% python3 -q
>>> import numpy as np
>>> np.set_printoptions(precision=2, suppress=True, linewidth=160)
>>> F = np.loadtxt("run0.csv", delimiter=",")
>>> F
array([[-3., -2., -1.,  0.,  1.,  2.,  3.,  4.,  5.],
       [ 6.,  7.,  8.,  9., 10., 11., 12., 13., 14.],
       [15., 16., 17., 18., 19., 20., 21., 22., 23.],
       [24., 25., 26., 27., 28., 29., 30., 31., 32.],
       [33., 34., 35., 36., 37., 38., 39., 40., 41.]])
>>> np.linalg.lstsq(F[:-1].T, F[-1])[2]
np.int32(2)
>>> np.round(F @ np.linalg.pinv(F) @ F, 2) + 0
array([[-3., -2., -1.,  0.,  1.,  2.,  3.,  4.,  5.],
       [ 6.,  7.,  8.,  9., 10., 11., 12., 13., 14.],
       [15., 16., 17., 18., 19., 20., 21., 22., 23.],
       [24., 25., 26., 27., 28., 29., 30., 31., 32.],
       [33., 34., 35., 36., 37., 38., 39., 40., 41.]])
>>> print(np.abs(np.diag(np.linalg.qr(F)[1])) > 1e-9)
[ True  True False False False]
>>> np.unique(F.round(6), axis=0).shape
(5, 9)
>>> np.round(np.trace(np.linalg.pinv(F) @ F), 2)
np.float64(2.0)
>>> U, sigma, vt = np.linalg.svd(F)
>>> sigma.round(2) + 0
array([154.09,   9.6 ,   0.  ,   0.  ,   0.  ])
>>> Y = U[:, :2] @ np.diag(sigma[:2]) @ vt[:2]
>>> np.linalg.matrix_rank(Y)
np.int64(2)
>>> print(np.linalg.matrix_rank(F, rtol=0.05))
2
>>> print(np.round(np.linalg.norm(F - Y) / np.linalg.norm(F), 2))
0.0
>>> E = np.loadtxt("arr.csv", delimiter=",")
>>> E.round(2) + 0
array([[-0.15, -0.47,  0.37, -0.12, -0.43,  0.11, -0.4 , -0.11, -0.42, -0.16,  0.11, -0.14],
       [ 0.15,  0.04, -0.45, -0.25, -0.54,  0.18,  0.  , -0.26,  0.33,  0.23,  0.32, -0.25],
       [-0.03,  0.36,  0.08,  0.21, -0.62, -0.24,  0.22, -0.2 , -0.08, -0.23, -0.32,  0.34],
       [-0.22, -0.05, -0.04, -0.32, -0.12, -0.35,  0.41,  0.4 ,  0.02, -0.36, -0.01, -0.5 ],
       [ 0.59,  0.  ,  0.38,  0.16,  0.  ,  0.13,  0.37, -0.02, -0.02, -0.28,  0.51,  0.  ],
       [-0.55, -0.15,  0.25,  0.36, -0.06, -0.24,  0.22, -0.08,  0.27,  0.33,  0.43,  0.06],
       [ 0.25,  0.07,  0.3 ,  0.11, -0.31,  0.04, -0.19,  0.67,  0.22,  0.41, -0.17, -0.05],
       [-0.09,  0.01,  0.14, -0.07,  0.03,  0.  , -0.4 ,  0.01,  0.69, -0.55,  0.04,  0.15],
       [ 0.03, -0.06,  0.  , -0.61, -0.02, -0.26,  0.03,  0.18, -0.09,  0.12,  0.28,  0.64],
       [ 0.28, -0.6 , -0.46,  0.4 , -0.07, -0.36, -0.05,  0.15,  0.03, -0.12, -0.02,  0.16],
       [-0.22, -0.35, -0.07, -0.03, -0.1 ,  0.67,  0.44,  0.17,  0.12, -0.09, -0.22,  0.28],
       [-0.25,  0.36, -0.34,  0.27, -0.07,  0.23, -0.21,  0.41, -0.3 , -0.23,  0.44,  0.1 ]])
>>> x0 = np.array([-4, 5, -3, -4, 4, -3, -4, 4, 0, 0, 0, -2])
>>> round(float(np.linalg.det(E)), 2)
-1.0
>>> print(np.round(E.T @ (E @ x0), 2) + 0)
[-4.  5. -3. -4.  4. -3. -4.  4.  0.  0.  0. -2.]
>>> [p for p in range(1, 25) if np.allclose(np.linalg.matrix_power(E, p), np.eye(12))]
[]
